$ python -q
>>> import numpy as np
>>> import numpy.linalg as la
>>> np.set_printoptions(suppress=True, linewidth=160)
>>> def tidy(a):
...     return np.round(a, 3) + 0
... 
>>> feats = np.array([[0, 0, 0, 0, 0], [6, 0, 3, 0, 6], [2, 0, 1, 0, 2]])
>>> t3 = np.stack([feats, -2 * feats, feats[::-1]])
>>> la.matrix_rank(t3.reshape(3, -1))
np.int64(2)
>>> np.einsum("bij,cij->bc", t3, t3)
array([[  90, -180,   81],
       [-180,  360, -162],
       [  81, -162,   90]])
>>> (t3 @ feats.T).shape
(3, 3, 3)
>>> tidy(la.norm(t3, axis=(1, 2)))
array([ 9.487, 18.974,  9.487])
>>> np.argsort(-la.norm(feats, axis=0).round(6), kind="stable")[:3]
array([0, 4, 2])
>>> tidy(la.norm(feats, 2) / la.norm(feats))
np.float64(1.0)
>>> la.matrix_rank(feats, rtol=0.1)
np.int64(1)
>>> left, sigma, Vh = la.svd(feats, full_matrices=False)
>>> tidy(np.sqrt((sigma ** 2).sum())), tidy(la.norm(feats))
(np.float64(9.487), np.float64(9.487))
>>> (sigma > 1e-8).sum()
np.int64(1)
>>> tidy(sigma / sigma[0])
array([1., 0., 0.])
>>> tidy(left.T @ left)
array([[1., 0., 0.],
       [0., 1., 0.],
       [0., 0., 1.]])
>>> tidy(np.abs(Vh[0]))
array([0.667, 0.   , 0.333, 0.   , 0.667])
>>> np.cumsum(sigma ** 2) / np.sum(sigma ** 2)
array([1., 1., 1.])
>>> left.shape, sigma.shape, Vh.shape
((3, 3), (3,), (3, 5))
>>> X = np.loadtxt("layer16.csv", delimiter=",")
>>> X
array([[ 9.089,  7.91 ,  2.901],
       [ 8.781,  8.029,  3.056],
       [ 9.   ,  7.975,  3.03 ],
       [ 9.043,  7.964,  3.09 ],
       [ 9.03 ,  7.942,  2.885],
       [ 9.018,  8.009,  2.922],
       [ 9.103,  8.043,  3.206],
       [ 9.179,  0.859,  0.091],
       [ 8.952,  1.072,  0.032],
       [ 8.981,  0.997, -0.075],
       [ 9.073,  1.209,  0.025],
       [ 8.936,  1.024,  0.055],
       [ 9.121,  0.95 ,  0.059],
       [ 8.955,  1.131, -0.055],
       [-6.112, -8.292,  7.828],
       [-5.977, -8.025,  8.046],
       [-5.9  , -7.95 ,  7.96 ],
       [-6.143, -7.917,  7.957],
       [-5.912, -8.084,  7.929],
       [-5.994, -8.051,  8.096],
       [-6.182, -7.96 ,  7.864]])
>>> x0 = np.array([8, -4, 3])
>>> rhs = X @ x0
>>> tidy(la.solve(X.T @ X, X.T @ rhs))
array([ 8., -4.,  3.])
>>> tidy(la.lstsq(X, rhs)[0])
array([ 8., -4.,  3.])
>>> tidy(la.pinv(X) @ X)
array([[1., 0., 0.],
       [0., 1., 0.],
       [0., 0., 1.]])
>>> rng = np.random.default_rng(322)
>>> rhs = rhs + 0.05 * rng.normal(size=21)
>>> tidy(rhs)
array([49.804, 47.36 , 49.18 , 49.765, 49.063, 48.795, 50.16 , 70.301, 67.403, 67.668, 67.848, 67.621, 69.314, 66.909,  7.825,  8.405,  8.402,  6.434,  8.906,
        8.558,  6.016])
>>> b, *_ = la.lstsq(X, rhs)
>>> tidy(b)
array([ 8.001, -4.004,  2.999])
>>> b.round()
array([ 8., -4.,  3.])
>>> tidy(X.T @ (rhs - X @ b))
array([0., 0., 0.])
